$ python3 -q
>>> import numpy as np
>>> from numpy import linalg as LA
>>> np.set_printoptions(precision=2, suppress=True, linewidth=160, floatmode="fixed")
>>> rnd = lambda a: np.round(a, 2) + 0
>>> feats = np.loadtxt("dump.csv", delimiter=",")
>>> print(feats)
[[ 1.00 -2.00  0.00  0.00]
 [ 1.00 -2.00  0.00  0.00]
 [ 0.00  0.00  1.00 -2.00]
 [ 0.00  0.00  1.00 -2.00]]
>>> # row 1 repeats row 0
>>> print((LA.matrix_power((feats != 0) + (feats.T != 0) + np.eye(4), 4) > 0).astype(int))
[[1 1 0 0]
 [1 1 0 0]
 [0 0 1 1]
 [0 0 1 1]]
>>> print(rnd(np.sort(LA.eigvals(feats).real)))
[-1.00 -1.00  0.00  0.00]
>>> print(LA.matrix_rank(feats, rtol=0.1))
2
>>> print(np.argsort(-LA.norm(feats, axis=0).round(6), kind="stable")[:3])
[1 3 0]
>>> print(rnd(LA.norm(feats, 2) / LA.norm(feats)))
0.71
>>> left, s, Vt = LA.svd(feats)
>>> print(rnd(s))
[3.16 3.16 0.00 0.00]
>>> out = left[:, :2] @ np.diag(s[:2]) @ Vt[:2]
>>> print(rnd(np.abs(feats - out).max()))
0.0
>>> print(LA.matrix_rank(feats, rtol=0.05))
2
>>> print(rnd(out))
[[ 1.00 -2.00  0.00  0.00]
 [ 1.00 -2.00  0.00  0.00]
 [ 0.00  0.00  1.00 -2.00]
 [ 0.00  0.00  1.00 -2.00]]
>>> K = np.load("a.npy")
>>> print(K)
[[ 4.00  1.09  5.09]
 [ 4.00 -6.98 -2.98]
 [ 4.00 -6.42 -2.42]
 [ 4.00 -7.04 -3.04]
 [ 4.00 -3.31  0.69]
 [ 4.00 -3.35  0.65]
 [ 4.00 -2.51  1.49]
 [ 4.00 -4.12 -0.12]
 [ 4.00 -3.19  0.81]
 [ 4.00 -5.73 -1.73]
 [ 4.00 -5.51 -1.51]
 [ 4.00 -5.18 -1.18]
 [ 4.00 -2.34  1.66]
 [ 4.00 -5.72 -1.72]
 [ 4.00 -6.00 -2.00]]
>>> # looks like rank 2
>>> rng = np.random.default_rng(65908)
>>> out = K + rng.integers(-2, 3, (15, 2)) @ rng.integers(-2, 3, (2, 3))
>>> print(rnd(out))
[[  6.00   5.09   5.09]
 [  2.00 -10.98  -2.98]
 [  6.00  -2.42  -2.42]
 [ 10.00  -7.04 -11.04]
 [  9.00  -2.31  -5.31]
 [  2.00  -1.35   4.65]
 [  1.00  -2.51   5.49]
 [  5.00  -2.12  -0.12]
 [  4.00  -0.19   2.81]
 [  6.00  -7.73  -5.73]
 [ -1.00  -6.51   4.49]
 [  7.00  -2.18  -3.18]
 [  6.00   1.66   1.66]
 [  7.00  -5.72  -5.72]
 [  1.00  -6.00   2.00]]
>>> print(LA.matrix_rank(out - K, tol=1e-8))
2
>>> left, s, Vt = LA.svd(K)
>>> print(np.argmax(s[:-1] / (s[1:] + 1e-6)) + 1)
2
>>> out = left[:, :2] @ np.diag(s[:2]) @ Vt[:2]
>>> print(rnd(LA.norm(K - out, 2)), rnd(s[2]))
0.0 0.0
>>> print(rnd(out))
[[ 4.00  1.09  5.09]
 [ 4.00 -6.98 -2.98]
 [ 4.00 -6.42 -2.42]
 [ 4.00 -7.04 -3.04]
 [ 4.00 -3.31  0.69]
 [ 4.00 -3.35  0.65]
 [ 4.00 -2.51  1.49]
 [ 4.00 -4.12 -0.12]
 [ 4.00 -3.19  0.81]
 [ 4.00 -5.73 -1.73]
 [ 4.00 -5.51 -1.51]
 [ 4.00 -5.18 -1.18]
 [ 4.00 -2.34  1.66]
 [ 4.00 -5.72 -1.72]
 [ 4.00 -6.00 -2.00]]
>>> print(LA.matrix_rank(out))
2
>>> print(rnd(np.abs(K - out).max()))
0.0
>>> lab = out[:, 0] > np.median(out[:, 0])
>>> r0 = out[lab].mean(axis=0) - out[~lab].mean(axis=0)
>>> print(np.argsort(-np.abs(r0).round(6), kind="stable"))
[1 2 0]
>>> print(rnd((((out - out.mean(axis=0)) @ r0 > 0) == lab).mean()))
0.53
>>> print(rnd(LA.svd(K, compute_uv=False)))
[24.25  9.08  0.00]
>>> print(np.count_nonzero(K))
45
>>> F = np.loadtxt("case5.csv", delimiter=",")
>>> print(F)
[[1.00 0.90 0.81 0.73 0.66 0.59 0.53 0.48 0.43 0.39 0.35 0.31 0.28]
 [0.90 1.00 0.90 0.81 0.73 0.66 0.59 0.53 0.48 0.43 0.39 0.35 0.31]
 [0.81 0.90 1.00 0.90 0.81 0.73 0.66 0.59 0.53 0.48 0.43 0.39 0.35]
 [0.73 0.81 0.90 1.00 0.90 0.81 0.73 0.66 0.59 0.53 0.48 0.43 0.39]
 [0.66 0.73 0.81 0.90 1.00 0.90 0.81 0.73 0.66 0.59 0.53 0.48 0.43]
 [0.59 0.66 0.73 0.81 0.90 1.00 0.90 0.81 0.73 0.66 0.59 0.53 0.48]
 [0.53 0.59 0.66 0.73 0.81 0.90 1.00 0.90 0.81 0.73 0.66 0.59 0.53]
 [0.48 0.53 0.59 0.66 0.73 0.81 0.90 1.00 0.90 0.81 0.73 0.66 0.59]
 [0.43 0.48 0.53 0.59 0.66 0.73 0.81 0.90 1.00 0.90 0.81 0.73 0.66]
 [0.39 0.43 0.48 0.53 0.59 0.66 0.73 0.81 0.90 1.00 0.90 0.81 0.73]
 [0.35 0.39 0.43 0.48 0.53 0.59 0.66 0.73 0.81 0.90 1.00 0.90 0.81]
 [0.31 0.35 0.39 0.43 0.48 0.53 0.59 0.66 0.73 0.81 0.90 1.00 0.90]
 [0.28 0.31 0.35 0.39 0.43 0.48 0.53 0.59 0.66 0.73 0.81 0.90 1.00]]
>>> r0 = np.array([-3, -3, 1, -1, 2, -2, 4, -2, 2, -2, 0, 5, -3])
>>> out = F + np.outer(r0, np.eye(13)[12])
>>> print(rnd(LA.det(out) / LA.det(F)), rnd(1 + LA.solve(F, r0)[12]))
-38.85 -38.85
>>> print(LA.matrix_rank(LA.inv(out) - LA.inv(F), tol=1e-8))
1
>>> def softmax(z):
...     e = np.exp(z - z.max(axis=-1, keepdims=True))
...     return e / e.sum(axis=-1, keepdims=True)
... 
>>> print(rnd(softmax(10 * F[3])))
[0.03 0.07 0.16 0.45 0.16 0.07 0.03 0.01 0.01 0.00 0.00 0.00 0.00]
>>> print(rnd(softmax(F[3])))
[0.08 0.09 0.09 0.10 0.09 0.09 0.08 0.07 0.07 0.06 0.06 0.06 0.06]
>>> scores = F @ F.T / np.sqrt(13)
>>> print(rnd(softmax(scores)[3] @ F))
[0.59 0.64 0.68 0.71 0.74 0.75 0.74 0.73 0.71 0.68 0.64 0.60 0.55]
>>> A = np.load("test8.npy")
>>> print(A)
[[ 1.60  0.80  0.00 -0.20 -1.00 -0.90  0.50  0.20 -1.00]
 [ 0.60  0.00  9.50  0.30  0.60 -0.80  0.90  1.60 -0.60]
 [ 0.90 -0.30 -3.00  1.90  1.30  1.10  0.90 -0.70 -0.10]
 [ 0.30 -1.50 -1.50 -0.20  0.00 -0.60  0.00 -0.60 -0.50]
 [-0.60 -0.70 -6.50 -0.20  2.00  0.70 -0.10  0.30  0.00]
 [ 0.30 -2.20  3.50  0.20 -1.10 -1.20  0.70 -0.70 -1.60]
 [ 1.10  0.10  5.00 -0.50 -0.90  0.20  0.50  0.40  0.00]
 [-0.20 -2.80  1.50 -0.80 -0.40 -0.70  0.60 -1.40  1.80]
 [-0.80  0.20 -0.50 -0.70  0.70  0.70  1.40 -1.60  1.80]
 [ 0.50  0.90 -9.00  1.20 -0.90 -0.80  0.00 -0.20  0.20]
 [-0.70  0.30 -6.50  0.90  0.60  1.00 -0.50  0.40 -0.50]
 [-2.20  0.30  3.00  0.50  1.10  0.70 -0.90 -3.10  1.20]
 [-0.80 -1.50  0.50  1.30 -0.50  0.00 -0.40  0.10 -1.00]]
>>> O, Rm = LA.qr(A)
>>> print(rnd(np.trace(O @ O.T)))
9.0
>>> print(rnd(abs(Rm[0, 0])), rnd(LA.norm(A[:, 0])))
3.52 3.52
>>> print(rnd(O.T @ O))
[[1.00 0.00 0.00 0.00 0.00 0.00 0.00 0.00 0.00]
 [0.00 1.00 0.00 0.00 0.00 0.00 0.00 0.00 0.00]
 [0.00 0.00 1.00 0.00 0.00 0.00 0.00 0.00 0.00]
 [0.00 0.00 0.00 1.00 0.00 0.00 0.00 0.00 0.00]
 [0.00 0.00 0.00 0.00 1.00 0.00 0.00 0.00 0.00]
 [0.00 0.00 0.00 0.00 0.00 1.00 0.00 0.00 0.00]
 [0.00 0.00 0.00 0.00 0.00 0.00 1.00 0.00 0.00]
 [0.00 0.00 0.00 0.00 0.00 0.00 0.00 1.00 0.00]
 [0.00 0.00 0.00 0.00 0.00 0.00 0.00 0.00 1.00]]
